$ ipython --no-banner

In [1]: import numpy as np

In [2]: np.set_printoptions(suppress=True, linewidth=160)

In [3]: feats = np.loadtxt("w.csv", delimiter=",")

In [4]: print(feats)
[[ 3. -3.  0.  0.  0.  0.  0.  0.  0.  0.  0.  0.  0.]
 [-3.  0. -3.  0.  0.  0.  0.  0.  0.  0.  0.  0.  0.]
 [ 0. -3.  1. -3.  0.  0.  0.  0.  0.  0.  0.  0.  0.]
 [ 0.  0. -3.  3. -3.  0.  0.  0.  0.  0.  0.  0.  0.]
 [ 0.  0.  0. -3.  1. -3.  0.  0.  0.  0.  0.  0.  0.]
 [ 0.  0.  0.  0. -3.  1. -3.  0.  0.  0.  0.  0.  0.]
 [ 0.  0.  0.  0.  0. -3.  2. -3.  0.  0.  0.  0.  0.]
 [ 0.  0.  0.  0.  0.  0. -3.  2. -3.  0.  0.  0.  0.]
 [ 0.  0.  0.  0.  0.  0.  0. -3.  3. -3.  0.  0.  0.]
 [ 0.  0.  0.  0.  0.  0.  0.  0. -3.  2. -3.  0.  0.]
 [ 0.  0.  0.  0.  0.  0.  0.  0.  0. -3.  2. -3.  0.]
 [ 0.  0.  0.  0.  0.  0.  0.  0.  0.  0. -3.  3. -3.]
 [ 0.  0.  0.  0.  0.  0.  0.  0.  0.  0.  0. -3.  2.]]

In [5]: # symmetric, so the eigenvalues are real

In [6]: rng = np.random.default_rng(319950)

In [7]: M2 = feats + rng.integers(-2, 3, (13, 11)) @ rng.integers(-2, 3, (11, 13))

In [8]: print(M2)
[[  1.   3.   6.  -2.   2.  -5.   1. -10.   2.   3.  -1.   2.  -3.]
 [ -7.   2.  -5.  -5.  -8.  -2.  -3.   3.   1.  -7.   7.   3.  -9.]
 [ 10.   3. -10.  -8.   8.  11.  -9.   4.   7.  -9.  14.  -1.   3.]
 [  3.   3.   7.   2.  -5.  -7.   4. -10.   8.   0.   1.   2.  -7.]
 [ -1.   6.  -3.  -7.  14.   5.  -8.  -1.   8. -15.   6.   2.  -6.]
 [  3.  -6.   5.   3. -12. -11.   5.   0.  -7.  14. -11.  -5.   5.]
 [ -3. -15.  -2.   5.  -1.  -7.   0.  -1.   1.  19. -19. -12.   0.]
 [  3.   1.  -6.  -2.   9.   2.  -2.   7.  -3.   4.   2.  -3.  11.]
 [  1.   0.   6.   2. -10.  -7.  -2.  -9.   2.   2.  -4.  -2.  -6.]
 [ -3.  -3.   1.  13.  13.   9.  -1.  -2.   7.   4.  -5.  -1.   0.]
 [ -5.  -2.   4.   1.   1.   2.   3.  -5.  -6.   5.  -5.  -2.   7.]
 [  1.   7.  -1.   7.  21.   8.   2.   0.   3.  -7.   1.   7.   5.]
 [ -7.  -5.   5.  -3.  -6.  -5.  -2.  -7.  -1.   8. -11.  -5.  -5.]]

In [9]: print(np.linalg.matrix_rank(M2 - feats, tol=1e-8))
11

In [10]: print(np.round(np.linalg.svd(M2 - feats, compute_uv=False), 2) + 0)
[60.91 38.1  29.09 24.12 16.34 13.86  9.28  6.82  5.5   1.64  0.59  0.    0.  ]

In [11]: print(np.all(np.linalg.eigvalsh(feats) > 0))
False

In [12]: print(np.round(np.linalg.norm(feats, axis=0), 2))
[4.24 4.24 4.36 5.2  4.36 4.36 4.69 4.69 5.2  4.69 4.69 5.2  3.61]

In [13]: print(np.linalg.norm(feats, axis=1).argmax())
3

In [14]: print(np.round(np.linalg.norm(feats, "nuc"), 2))
51.34

In [15]: idx = rng.integers(0, 2, 6)

In [16]: X = np.triu((idx[:, None] == idx) & (rng.random((6, 6)) < 0.8), 1).astype(int)

In [17]: X += X.T

In [18]: print(X)
[[0 1 0 1 1 1]
 [1 0 0 1 1 1]
 [0 0 0 0 0 0]
 [1 1 0 0 1 0]
 [1 1 0 1 0 1]
 [1 1 0 0 1 0]]

In [19]: vals, V = np.linalg.eigh(X)

In [20]: print(np.round(np.linalg.svd(X, compute_uv=False), 2) + 0)
[3.65 1.65 1.   1.   0.   0.  ]

In [21]: print(np.round(V @ np.diag(vals) @ V.T, 2) + 0)
[[0. 1. 0. 1. 1. 1.]
 [1. 0. 0. 1. 1. 1.]
 [0. 0. 0. 0. 0. 0.]
 [1. 1. 0. 0. 1. 0.]
 [1. 1. 0. 1. 0. 1.]
 [1. 1. 0. 0. 1. 0.]]

In [22]: print(np.round(V.T @ V, 2) + 0)
[[1. 0. 0. 0. 0. 0.]
 [0. 1. 0. 0. 0. 0.]
 [0. 0. 1. 0. 0. 0.]
 [0. 0. 0. 1. 0. 0.]
 [0. 0. 0. 0. 1. 0.]
 [0. 0. 0. 0. 0. 1.]]

In [23]: print(vals.round(2) + 0)
[-1.65 -1.   -1.    0.    0.    3.65]

In [24]: idx = rng.integers(0, 3, 5)

In [25]: K = (idx[:, None] == idx) * 5 + np.eye(5)

In [26]: print(K)
[[6. 5. 5. 0. 0.]
 [5. 6. 5. 0. 0.]
 [5. 5. 6. 0. 0.]
 [0. 0. 0. 6. 0.]
 [0. 0. 0. 0. 6.]]

In [27]: # symmetric, so the eigenvalues are real

In [28]: x = np.array([1, -1, -3, 3, -3])

In [29]: y = K @ x

In [30]: c, lr = np.zeros(5), 1 / np.linalg.norm(K, 2) ** 2

In [31]: for i in range(150):
    ...:     c -= lr * K.T @ (K @ c - y)
    ...:     if i % 50 == 0: print(i, round(np.linalg.norm(K @ c - y), 2))
    ...: 
0 22.06
50 2.32
100 1.9

In [32]: print(c.round(2))
[-0.11 -1.   -1.89  3.   -3.  ]

In [33]: f = np.array([3, 3, 3, 2, -1])

In [34]: M2 = K + np.outer(f, np.eye(5)[3])

In [35]: print(np.linalg.matrix_rank(M2 - K))
1

In [36]: mat = np.array([[-2, 0, 0, 0, 0, 0, 0],
    ...:     [0, 0, 0, 2, 0, 0, 0],
    ...:     [0, 0, 0, 0, 0, 0, 3],
    ...:     [0, -1, 0, 0, 0, 0, 0],
    ...:     [0, 0, 0, 0, -3, 0, 0],
    ...:     [0, 0, 3, 0, 0, 0, 0],
    ...:     [0, 0, 0, 0, 0, 3, 0]])

In [37]: # splits into 4 blocks

In [38]: def softmax(z):
    ...:     e = np.exp(z - z.max(axis=-1, keepdims=True))
    ...:     return e / e.sum(axis=-1, keepdims=True)
    ...: 

In [39]: print(np.round(softmax(mat[6]), 2))
[0.04 0.04 0.04 0.04 0.04 0.77 0.04]

In [40]: print(np.round(softmax(mat[6] + 2), 2))
[0.04 0.04 0.04 0.04 0.04 0.77 0.04]

In [41]: print(np.round(softmax(10 * mat[6]), 2) + 0)
[0. 0. 0. 0. 0. 1. 0.]

In [42]: scores = mat @ mat.T / np.sqrt(7)

In [43]: print(softmax(scores).round(6).argmax(axis=1))
[0 1 2 3 4 5 6]

In [44]: print(np.round(softmax(scores), 2))
[[0.43 0.09 0.09 0.09 0.09 0.09 0.09]
 [0.09 0.43 0.09 0.09 0.09 0.09 0.09]
 [0.03 0.03 0.83 0.03 0.03 0.03 0.03]
 [0.13 0.13 0.13 0.2  0.13 0.13 0.13]
 [0.03 0.03 0.03 0.03 0.83 0.03 0.03]
 [0.03 0.03 0.03 0.03 0.03 0.83 0.03]
 [0.03 0.03 0.03 0.03 0.03 0.03 0.83]]

In [45]: print(np.round(softmax(scores + np.triu(np.full(scores.shape, -np.inf), 1)), 2))
[[1.   0.   0.   0.   0.   0.   0.  ]
 [0.18 0.82 0.   0.   0.   0.   0.  ]
 [0.03 0.03 0.94 0.   0.   0.   0.  ]
 [0.22 0.22 0.22 0.33 0.   0.   0.  ]
 [0.03 0.03 0.03 0.03 0.88 0.   0.  ]
 [0.03 0.03 0.03 0.03 0.03 0.86 0.  ]
 [0.03 0.03 0.03 0.03 0.03 0.03 0.83]]

In [46]: print(np.round(softmax(scores)[6] @ mat, 2))
[-0.06 -0.03  0.08  0.06 -0.08  2.5   0.08]
